$ python -q
>>> import numpy as np
>>> np.set_printoptions(precision=4, suppress=True, linewidth=120, floatmode="fixed")
>>> def rnd(a):
...     return np.round(a, 4) + 0
... 
>>> mat = np.load("mat.npy")
>>> print(mat)
[[-1.0000 -2.0000 -2.0000 -2.0000  0.0000]
 [-2.0000 -1.0000 -2.0000 -2.0000  0.0000]
 [-2.0000 -2.0000 -1.0000 -2.0000  0.0000]
 [-2.0000 -2.0000 -2.0000 -1.0000  0.0000]
 [ 0.0000  0.0000  0.0000  0.0000 -1.0000]]
>>> print(rnd(np.linalg.eigvalsh(mat).min()))
-7.0
>>> print([round(float(np.linalg.det(mat[:i, :i])), 2) + 0 for i in range(1, 6)])
[-1.0, -3.0, -5.0, -7.0, 7.0]
>>> vals, evecs = np.linalg.eigh(mat)
>>> print(rnd(np.linalg.eigvalsh(mat @ mat)))
[ 1.0000  1.0000  1.0000  1.0000 49.0000]
>>> print(rnd(np.linalg.eigvalsh(mat + -1 * np.eye(5))))
[-8.0000 -2.0000  0.0000  0.0000  0.0000]
>>> vals, evecs = np.linalg.eigh(mat)
>>> x0 = np.array([2, 0, 1, 1, -2])
>>> print(x0 @ mat @ x0)
-30.0
>>> print(rnd(evecs * np.abs(vals) @ evecs.T))
[[2.5000 1.5000 1.5000 1.5000 0.0000]
 [1.5000 2.5000 1.5000 1.5000 0.0000]
 [1.5000 1.5000 2.5000 1.5000 0.0000]
 [1.5000 1.5000 1.5000 2.5000 0.0000]
 [0.0000 0.0000 0.0000 0.0000 1.0000]]
>>> E = np.load("m.npy")
>>> print(E)
[[  6  -6   6 -18]
 [  1  -1   1  -3]
 [  7  -7   7 -21]
 [ -2   2  -2   6]
 [ -6   6  -6  18]
 [ -6   6  -6  18]]
>>> def softmax(z):
...     e = np.exp(z - z.max(axis=-1, keepdims=True))
...     return e / e.sum(axis=-1, keepdims=True)
... 
>>> print(rnd(softmax(E[3])))
[0.0003 0.0180 0.0003 0.9814]
>>> print(rnd(softmax(E[3] + -1)))
[0.0003 0.0180 0.0003 0.9814]
>>> print(rnd(softmax(E).sum(axis=1)))
[1.0000 1.0000 1.0000 1.0000 1.0000 1.0000]
>>> S = E @ E.T / np.sqrt(4)
>>> print(softmax(S)[3] @ E)
[-6.0000  6.0000 -6.0000 18.0000]
>>> print(rnd(softmax(S)))
[[0.0000 0.0000 1.0000 0.0000 0.0000 0.0000]
 [0.0025 0.0000 0.9975 0.0000 0.0000 0.0000]
 [0.0000 0.0000 1.0000 0.0000 0.0000 0.0000]
 [0.0000 0.0000 0.0000 0.0000 0.5000 0.5000]
 [0.0000 0.0000 0.0000 0.0000 0.5000 0.5000]
 [0.0000 0.0000 0.0000 0.0000 0.5000 0.5000]]
>>> print(softmax(S).round(6).argmax(axis=1))
[2 2 2 4 4 4]
>>> feats = np.array([[-6, -6, -3, 1, -1, -4],
...     [-6, 4, -6, -1, 2, 0],
...     [-3, -6, 6, -5, 2, -2],
...     [1, -1, -5, 2, -1, 0],
...     [-1, 2, 2, -1, 2, -1],
...     [-4, 0, -2, 0, -1, -4]])
>>> # equal to its transpose
>>> M2 = feats ** -1
Traceback (most recent call last):
  File "<python-input-26>", line 1, in <module>
    M2 = feats ** -1
         ~~~~~~^^~~~
ValueError: Integers to negative integer powers are not allowed.
>>> M2 = np.linalg.inv(feats)
>>> print(np.allclose(M2, feats.T))
False
>>> print(rnd(np.linalg.det(feats) * M2))
[[ 1182.0000   635.0000  -659.0000 -2362.0000  -882.0000  -632.0000]
 [  635.0000  -172.0000   439.0000   677.0000   -34.0000  -846.0000]
 [ -659.0000   439.0000   574.0000  1890.0000  -188.0000   419.0000]
 [-2362.0000   677.0000  1890.0000  1228.0000 -2156.0000  1956.0000]
 [ -882.0000   -34.0000  -188.0000 -2156.0000 -4220.0000  2031.0000]
 [ -632.0000  -846.0000   419.0000  1956.0000  2031.0000  1884.0000]]
>>> print(rnd(np.linalg.slogdet(feats)[0]))
-1.0
>>> print(rnd(np.linalg.cond(feats)))
9.8974
>>> print((np.abs(M2) > 1e-9).astype(int))
[[1 1 1 1 1 1]
 [1 1 1 1 1 1]
 [1 1 1 1 1 1]
 [1 1 1 1 1 1]
 [1 1 1 1 1 1]
 [1 1 1 1 1 1]]
>>> vals, evecs = np.linalg.eigh(feats)
>>> x0 = np.array([0, -3, 0, -3, 0, 1])
>>> print(rnd(x0 @ feats @ x0 / (x0 @ x0)), rnd(vals[0]), rnd(vals[-1]))
1.6842 -12.5539 12.4682
>>> print(rnd(np.linalg.eigvalsh(feats[1:, 1:])))
[-5.3727 -3.5368  0.8975  5.5708 12.4413]
>>> print(np.abs(feats).sum(axis=1).max(), rnd(np.abs(vals).max()))
24 12.5539
>>> print(x0 @ feats @ x0)
32
>>> print((np.sign(evecs[:, -1].round(6)) == np.sign(evecs[0, -1].round(6))).astype(int))
[1 0 1 0 1 0]
>>> M2 = feats / np.linalg.norm(feats, axis=1, keepdims=True)
>>> C2 = M2 @ M2.T
>>> print(np.argwhere(np.triu(np.abs(C2) > 0.95, 1)))
[]
>>> print(rnd(C2[3]))
[ 0.3198  0.2933 -0.6457  1.0000 -0.7759  0.2034]
>>> A = np.load("run18.npy")
>>> print(A)
[[ 0 -3 -1]
 [ 3  0 -3]
 [ 1  3  0]]
>>> w1 = np.array([[3, 3, -2, 3], [-3, -1, -3, 2], [2, 2, -3, 3]])
>>> coef = np.array([-2, 5, 1, 3])
>>> H = np.maximum(A @ w1 + coef, 0)
>>> print(rnd((H > 0).mean(axis=0)))
[0.6667 1.0000 0.6667 0.6667]
>>> print(H)
[[ 5  6 13  0]
 [ 1  8  4  3]
 [ 0  5  0 12]]
>>> Z = np.array([[-2, -1, -1], [2, 1, -1], [-2, -2, -1], [-2, -2, 1]])
>>> print(H @ Z)
[[-24 -25 -24]
 [  0  -7 -10]
 [-14 -19   7]]
>>> print(w1 @ Z)
[[-2 -2 -1]
 [ 6  4  9]
 [ 0  0  2]]
>>> print((H @ Z).round(6).argmax(axis=1))
[0 0 2]
>>> print(rnd(np.linalg.det(2 * A)), rnd(np.linalg.det(A)))
0.0 0.0
>>> print(rnd(np.linalg.eigvals(A)))
[0.0000+4.3589j 0.0000-4.3589j 0.0000+0.0000j]
>>> print(rnd(np.poly(A)))
[ 1.0000  0.0000 19.0000  0.0000]
>>> M2 = E[0, 0] * E[1:] - np.outer(E[1:, 0], E[0])
>>> print(M2)
[[0 0 0 0]
 [0 0 0 0]
 [0 0 0 0]
 [0 0 0 0]
 [0 0 0 0]]
>>> print(rnd(E[:, 0] / E[0, 0]))
[ 1.0000  0.1667  1.1667 -0.3333 -1.0000 -1.0000]
>>> F = np.loadtxt("w.csv", delimiter=",")
>>> print(rnd(F))
[[  0.3713   3.0000  -1.7266  -7.2860   2.9307]
 [  0.1034   3.0000   5.8905  -9.8697  12.8637]
 [  2.7106   3.0000   2.2549  -3.3862   5.3517]
 [ 18.6143   3.0000   3.7172  29.9052 -10.5736]
 [ 12.6830   3.0000  11.8721  15.1860   6.3691]
 [  9.1497   3.0000   0.1998  10.7935  -4.4441]
 [ 10.2884   3.0000  -0.6223  13.4224  -6.7563]
 [ 10.0134   3.0000  10.2055   9.9740   7.2449]
 [ -5.5216   3.0000  -5.2570 -18.8306   5.0521]
 [  3.9920   3.0000   2.1174  -0.6362   3.7457]
 [  9.7446   3.0000   3.9658  11.0564  -0.3460]
 [  5.5630   3.0000   1.3323   2.8983   0.9969]
 [ -4.0644   3.0000   5.8856 -18.6943  17.5155]
 [ 10.1615   3.0000   0.3488  12.8967  -5.3864]
 [  5.5303   3.0000   6.3035   1.5133   7.3205]
 [  4.8367   3.0000  10.9821  -1.1940  14.0128]
 [ -2.2164   3.0000  -1.9338 -12.7111   5.5609]
 [  3.9245   3.0000   6.2516  -1.8735   9.0496]
 [  1.6272   3.0000   7.2646  -7.0066  12.8984]
 [  5.3555   3.0000   5.3753   1.3888   6.3420]
 [ 13.9763   3.0000   7.4131  19.1053  -0.7158]
 [ -7.2094   3.0000  -8.5849 -21.5238   2.7296]
 [  0.6585   3.0000   5.8932  -8.6949  12.2466]
 [ -3.7294   3.0000  -4.6939 -15.1845   3.7612]
 [  5.1964   3.0000  -1.4901   2.8692  -2.1628]]
>>> Uu, s, VT = np.linalg.svd(F)
>>> print(np.argmax(s[:-1] / (s[1:] + 1e-6)) + 1)
3
>>> M2 = Uu[:, :3] @ np.diag(s[:3]) @ VT[:3]
>>> print(rnd(np.linalg.norm(F - M2) / np.linalg.norm(F)))
0.0
>>> print(rnd(M2))
[[  0.3713   3.0000  -1.7266  -7.2860   2.9307]
 [  0.1034   3.0000   5.8905  -9.8697  12.8637]
 [  2.7106   3.0000   2.2549  -3.3862   5.3517]
 [ 18.6143   3.0000   3.7172  29.9052 -10.5736]
 [ 12.6830   3.0000  11.8721  15.1860   6.3691]
 [  9.1497   3.0000   0.1998  10.7935  -4.4441]
 [ 10.2884   3.0000  -0.6223  13.4224  -6.7563]
 [ 10.0134   3.0000  10.2055   9.9740   7.2449]
 [ -5.5216   3.0000  -5.2570 -18.8306   5.0521]
 [  3.9920   3.0000   2.1174  -0.6362   3.7457]
 [  9.7446   3.0000   3.9658  11.0564  -0.3460]
 [  5.5630   3.0000   1.3323   2.8983   0.9969]
 [ -4.0644   3.0000   5.8856 -18.6943  17.5155]
 [ 10.1615   3.0000   0.3488  12.8967  -5.3864]
 [  5.5303   3.0000   6.3035   1.5133   7.3205]
 [  4.8367   3.0000  10.9821  -1.1940  14.0128]
 [ -2.2164   3.0000  -1.9338 -12.7111   5.5609]
 [  3.9245   3.0000   6.2516  -1.8735   9.0496]
 [  1.6272   3.0000   7.2646  -7.0066  12.8984]
 [  5.3555   3.0000   5.3753   1.3888   6.3420]
 [ 13.9763   3.0000   7.4131  19.1053  -0.7158]
 [ -7.2094   3.0000  -8.5849 -21.5238   2.7296]
 [  0.6585   3.0000   5.8932  -8.6949  12.2466]
 [ -3.7294   3.0000  -4.6939 -15.1845   3.7612]
 [  5.1964   3.0000  -1.4901   2.8692  -2.1628]]
>>> print(np.linalg.matrix_rank(F, rtol=0.05))
3
>>> print(np.linalg.matrix_rank(M2))
3
>>> print(rnd(np.linalg.norm(F - M2, 2)), rnd(s[3]))
0.0 0.0
>>> cen = M2 - M2.mean(axis=0)
>>> Uu, s, VT = np.linalg.svd(cen, full_matrices=False)
>>> print(rnd(s))
[74.9967 34.7665  0.0000  0.0000  0.0000]
>>> print(np.searchsorted(np.cumsum(s ** 2) / (s ** 2).sum(), 0.9) + 1)
2
>>> print(rnd(cen.mean(axis=0)))
[0.0000 0.0000 0.0000 0.0000 0.0000]
>>> print(np.linalg.matrix_rank(cen))
2
>>> print(np.abs(Uu[:, 0]).argmax())
3
>>> M = np.load("a.npy")
>>> print(M)
[[-16.0629 -16.3113   7.9171   9.9229]
 [-21.7005 -15.2529  24.4664   2.7313]
 [  2.0511   7.7935 -11.2272  -0.4251]
 [  1.9592   1.7231  -4.9206  -7.3590]
 [ 26.2154  16.1305 -36.2323   8.5861]
 [  1.7311  -1.7755   4.6054  -4.7266]
 [ -5.6438  -2.6168  14.7886   8.4927]
 [ 13.1526   6.8087 -17.1395  -3.1765]
 [ -5.0711  -2.6058  21.4097  17.7674]
 [  6.6166   0.4505 -10.4861  -5.2905]
 [-17.6608 -16.1634  24.4541 -26.3498]
 [  0.5101  -1.1285   6.3027  -3.8868]
 [-19.3762 -17.0693  25.1699   0.7499]
 [ -4.3938  -8.7716  -2.2246  -1.1006]
 [-10.8466  -7.8460  10.6777  16.0901]
 [ -8.6113 -10.3224  12.9231   8.9925]
 [  9.6086   4.3060   6.1970  14.8893]
 [ -2.7862   0.7802  -4.0752   3.8871]
 [  4.1407   5.2731 -11.6411  -9.1250]
 [ 22.0396  11.4669 -26.1538   7.1819]
 [  2.0279   0.6652  -6.8775  -2.7870]
 [-32.6888 -25.3272  33.7197  -9.3926]
 [-13.5949  -8.6703  11.1768  -6.7438]
 [ -5.2501  -4.1949  10.9927  -7.8926]]
>>> M2 = np.array([[0, 1, 2], [1, 2, 0], [2, 0, 2], [1, 2, 2]])
>>> print(np.linalg.matrix_rank(np.vstack([M, M2.T])))
4
>>> print(np.linalg.matrix_rank(M @ M2))
3
